>>> import numpy as np
>>> from numpy import linalg as LA
>>> np.set_printoptions(precision=3, suppress=True, linewidth=140)
>>> def rnd(a):
...     return np.round(a, 3) + 0
... 
>>> F = np.load("layer9.npy")
>>> print(F)
[[3.1 0.  2.  0. ]
 [2.  1.1 1.  0. ]
 [2.  0.  1.1 3. ]
 [3.  0.  2.  0.1]]
>>> x0 = np.array([6, 4, 0, 8])
>>> rhs = F @ x0
>>> print(rhs)
[18.6 16.4 36.  18.8]
>>> print(rnd(LA.solve(F, -3 * rhs)))
[-18. -12.   0. -24.]
>>> x0 = np.array([-3, -2, 3, 3])
>>> print(LA.norm(F @ x0) <= LA.norm(F, 2) * LA.norm(x0) + 1e-9)
True
>>> print(F @ np.eye(4)[1])
[0.  1.1 0.  0. ]
>>> print(rnd(np.einsum("ij,j->i", F, x0)))
[-3.3 -5.2  6.3 -2.7]
>>> M2 = np.array([[-7, 1], [-8, 2]])
>>> cent = np.kron(M2, F)
>>> print(rnd(LA.norm(cent, 2)), rnd(LA.norm(M2, 2) * LA.norm(F, 2)))
67.449 67.449
>>> print(cent.shape)
(8, 8)
>>> ev, vecs = LA.eig(F)
>>> print(rnd(ev))
[ 1.1    5.417  0.1   -1.217]
>>> print(F @ vecs[:, 0] - ev[0] * vecs[:, 0])
[0. 0. 0. 0.]
>>> sigma = 3 * 0.9 ** np.arange(3)
>>> rng = np.random.default_rng(570)
>>> J = rng.normal(size=(12, 3)) * rng.permutation(sigma)
>>> print(rnd(J))
[[-3.053 -0.562  0.305]
 [-4.03   3.386  2.793]
 [-0.328 -4.608 -0.206]
 [-0.846  0.853  1.85 ]
 [ 5.016 -7.625  1.548]
 [-0.57  -4.801  3.87 ]
 [-2.649 -2.074  1.825]
 [ 1.967  0.619  0.871]
 [-1.172 -4.113  0.101]
 [-2.025  1.402 -0.63 ]
 [ 4.815 -0.124 -1.538]
 [-2.332  0.14  -0.931]]
>>> U, sigma, Vt = LA.svd(F)
>>> print(np.argmax(sigma[:-1] / (sigma[1:] + 1e-6)) + 1)
3
>>> print(rnd(sigma))
[6.217 2.705 1.032 0.042]
>>> M2 = U[:, :3] @ np.diag(sigma[:3]) @ Vt[:3]
>>> print(rnd(np.abs(F - M2).max()))
0.024
>>> print(rnd(LA.norm(F - M2) / LA.norm(F)))
0.006
>>> print(LA.matrix_rank(M2))
3
>>> print(rnd(LA.norm(F - M2, 2)), rnd(sigma[3]))
0.042 0.042
>>> blk = np.stack([J, -1 * J, J[::-1]])
>>> print(rnd(blk.sum(axis=0)))
[[-2.332  0.14  -0.931]
 [ 4.815 -0.124 -1.538]
 [-2.025  1.402 -0.63 ]
 [-1.172 -4.113  0.101]
 [ 1.967  0.619  0.871]
 [-2.649 -2.074  1.825]
 [-0.57  -4.801  3.87 ]
 [ 5.016 -7.625  1.548]
 [-0.846  0.853  1.85 ]
 [-0.328 -4.608 -0.206]
 [-4.03   3.386  2.793]
 [-3.053 -0.562  0.305]]
>>> print(LA.matrix_rank(blk))
[3 3 3]
>>> print(blk.shape)
(3, 12, 3)
>>> arr = np.array([[0.1, -1.4, 0.0],
...     [-1.1, 1.6, -0.6],
...     [2.4, 1.1, -1.7],
...     [-1.5, 0.7, -0.3],
...     [0.1, -0.3, -0.4],
...     [-0.9, 0.0, -1.4],
...     [1.6, -1.5, 0.0],
...     [0.7, -1.5, -0.9],
...     [-0.7, 0.0, 0.8],
...     [0.4, -0.4, -1.1],
...     [0.6, -0.7, 0.4],
...     [-1.7, -0.1, -0.1],
...     [-0.4, 0.7, 1.4],
...     [-1.0, 1.2, 0.2],
...     [-1.2, -0.9, -0.4],
...     [1.1, -1.0, -0.3],
...     [-0.6, 1.4, -0.7],
...     [0.6, -1.0, 0.6],
...     [-0.2, -2.5, 0.4],
...     [-2.7, 0.8, -0.4],
...     [1.0, 1.9, -1.6]])
>>> arr[:, 2] = 4 * arr[:, 0] + 0.3 * rng.normal(size=21)
>>> print(rnd(arr))
[[  0.1    -1.4    -0.061]
 [ -1.1     1.6    -4.236]
 [  2.4     1.1     9.594]
 [ -1.5     0.7    -6.107]
 [  0.1    -0.3     0.124]
 [ -0.9     0.     -3.653]
 [  1.6    -1.5     6.024]
 [  0.7    -1.5     2.37 ]
 [ -0.7     0.     -2.968]
 [  0.4    -0.4     1.719]
 [  0.6    -0.7     2.364]
 [ -1.7    -0.1    -6.788]
 [ -0.4     0.7    -1.465]
 [ -1.      1.2    -4.072]
 [ -1.2    -0.9    -4.73 ]
 [  1.1    -1.      4.553]
 [ -0.6     1.4    -2.265]
 [  0.6    -1.      2.666]
 [ -0.2    -2.5    -0.553]
 [ -2.7     0.8   -10.731]
 [  1.      1.9     3.472]]
>>> x0 = np.array([-1, 6, -4])
>>> rhs = J @ x0
>>> coef, lr = np.zeros(3), 1 / LA.norm(J, 2) ** 2
>>> for i in range(25):
...     coef -= lr * J.T @ (J @ coef - rhs)
...     if i % 5 == 0: print(i, round(LA.norm(J @ coef - rhs), 3))
... 
0 17.204
5 4.161
10 1.933
15 0.901
20 0.42
>>> print(rnd(coef))
[-0.984  6.014 -3.958]
